% python3 -q
>>> import numpy as np
>>> np.set_printoptions(suppress=True, linewidth=100)
>>> rd = lambda a: np.round(a, 1) + 0
>>> Y = np.array([[0]])
>>> C = np.array([[1, 2, 2, 2, 3, 3],
...     [3, 2, 2, 0, 2, 0],
...     [1, 0, 0, 1, 0, 1],
...     [0, 3, 0, 3, 2, 0],
...     [1, 3, 3, 0, 3, 2],
...     [2, 0, 1, 2, 0, 0]])
>>> K = np.block([[Y, np.zeros((1, 6))], [np.zeros((6, 1)), C]])
>>> K
array([[0., 0., 0., 0., 0., 0., 0.],
       [0., 1., 2., 2., 2., 3., 3.],
       [0., 3., 2., 2., 0., 2., 0.],
       [0., 1., 0., 0., 1., 0., 1.],
       [0., 0., 3., 0., 3., 2., 0.],
       [0., 1., 3., 3., 0., 3., 2.],
       [0., 2., 0., 1., 2., 0., 0.]])
>>> # rank 6
>>> rd(np.linalg.norm(K, 2) / np.linalg.norm(K))
np.float64(0.9)
>>> np.trace(K)
np.float64(9.0)
>>> rd(np.abs(np.linalg.eigvals(K)).max())
np.float64(8.6)
>>> (K + K.T) / 2
array([[0. , 0. , 0. , 0. , 0. , 0. , 0. ],
       [0. , 1. , 2.5, 1.5, 1. , 2. , 2.5],
       [0. , 2.5, 2. , 1. , 1.5, 2.5, 0. ],
       [0. , 1.5, 1. , 0. , 0.5, 1.5, 1. ],
       [0. , 1. , 1.5, 0.5, 3. , 1. , 1. ],
       [0. , 2. , 2.5, 1.5, 1. , 3. , 1. ],
       [0. , 2.5, 0. , 1. , 1. , 1. , 0. ]])
>>> np.allclose(K @ K.T, K.T @ K)
False
>>> assert K == K.T
Traceback (most recent call last):
  File "<python-input-13>", line 1, in <module>
    assert K == K.T
           ^^^^^^^^
ValueError: The truth value of an array with more than one element is ambiguous. Use a.any() or a.all()
>>> K @ K
array([[ 0.,  0.,  0.,  0.,  0.,  0.,  0.],
       [ 0., 18., 21., 18., 16., 20., 11.],
       [ 0., 13., 16., 16.,  8., 19., 15.],
       [ 0.,  3.,  5.,  3.,  7.,  5.,  3.],
       [ 0., 11., 21., 12.,  9., 18.,  4.],
       [ 0., 20., 17., 19.,  9., 18., 12.],
       [ 0.,  3., 10.,  4., 11., 10.,  7.]])
>>> def softmax(z):
...     e = np.exp(z - z.max(axis=-1, keepdims=True))
...     return e / e.sum(axis=-1, keepdims=True)
... 
>>> rd(softmax(K).sum(axis=1))
array([1., 1., 1., 1., 1., 1., 1.])
>>> rd(softmax(K[2] + 5))
array([0. , 0.4, 0.2, 0.2, 0. , 0.2, 0. ])
>>> S = K @ K.T / np.sqrt(7)
>>> softmax(S).round(6).argmax(axis=1)
array([0, 1, 2, 1, 4, 5, 6])
>>> rd(softmax(S))
array([[0.1, 0.1, 0.1, 0.1, 0.1, 0.1, 0.1],
       [0. , 0.7, 0. , 0. , 0. , 0.2, 0. ],
       [0. , 0.1, 0.4, 0. , 0. , 0.4, 0. ],
       [0. , 0.3, 0.1, 0.1, 0.1, 0.1, 0.2],
       [0. , 0.2, 0. , 0. , 0.8, 0.1, 0. ],
       [0. , 0.2, 0. , 0. , 0. , 0.8, 0. ],
       [0. , 0.2, 0.2, 0. , 0.1, 0.1, 0.3]])
